% python3 -q
>>> import numpy as np
>>> from numpy import linalg as LA
>>> np.set_printoptions(suppress=True, linewidth=100)
>>> E = np.loadtxt("data.csv", delimiter=",")
>>> E
array([[-3.,  8., -3.,  8.],
       [ 2., -6.,  2., -6.],
       [-3.,  8., -3.,  8.],
       [ 2., -6.,  2., -6.]])
>>> left, sig, Vt = LA.svd(E)
>>> np.argmax(sig[:-1] / (sig[1:] + 1e-6)) + 1
np.int64(2)
>>> print(sig.round(2) + 0)
[21.26  0.38  0.    0.  ]
>>> other = left[:, :2] @ np.diag(sig[:2]) @ Vt[:2]
>>> LA.matrix_rank(other)
np.int64(2)
>>> round(LA.norm(E - other, 2), 2), round(sig[2], 2)
(np.float64(0.0), np.float64(0.0))
>>> other.round(2)
array([[-3.,  8., -3.,  8.],
       [ 2., -6.,  2., -6.],
       [-3.,  8., -3.,  8.],
       [ 2., -6.,  2., -6.]])
>>> round(LA.norm(E - other) / LA.norm(E), 2)
np.float64(0.0)
>>> round(float(np.abs(E - other).max()), 2)
0.0
>>> round(float(LA.norm(other[2], 1)), 2), round(LA.norm(other[2], np.inf), 2)
(22.0, np.float64(8.0))
>>> round(float(LA.norm(other) ** 2 / LA.norm(other, 2) ** 2), 2)
1.0
>>> np.round(LA.norm(other[2] - other[1]), 2)
np.float64(21.02)
>>> print(round(float(LA.norm(other, 2)), 2))
21.26
>>> print(round(LA.norm(other, "nuc"), 2))
21.63
>>> np.round(LA.norm(other, axis=1), 2)
array([12.08,  8.94, 12.08,  8.94])
>>> other = E / np.sqrt((E ** 2).mean(axis=1, keepdims=True))
>>> print(E - E.mean(axis=1, keepdims=True))
[[-5.5  5.5 -5.5  5.5]
 [ 4.  -4.   4.  -4. ]
 [-5.5  5.5 -5.5  5.5]
 [ 4.  -4.   4.  -4. ]]
>>> LA.matrix_rank(E - E.mean(axis=1, keepdims=True))
np.int64(1)
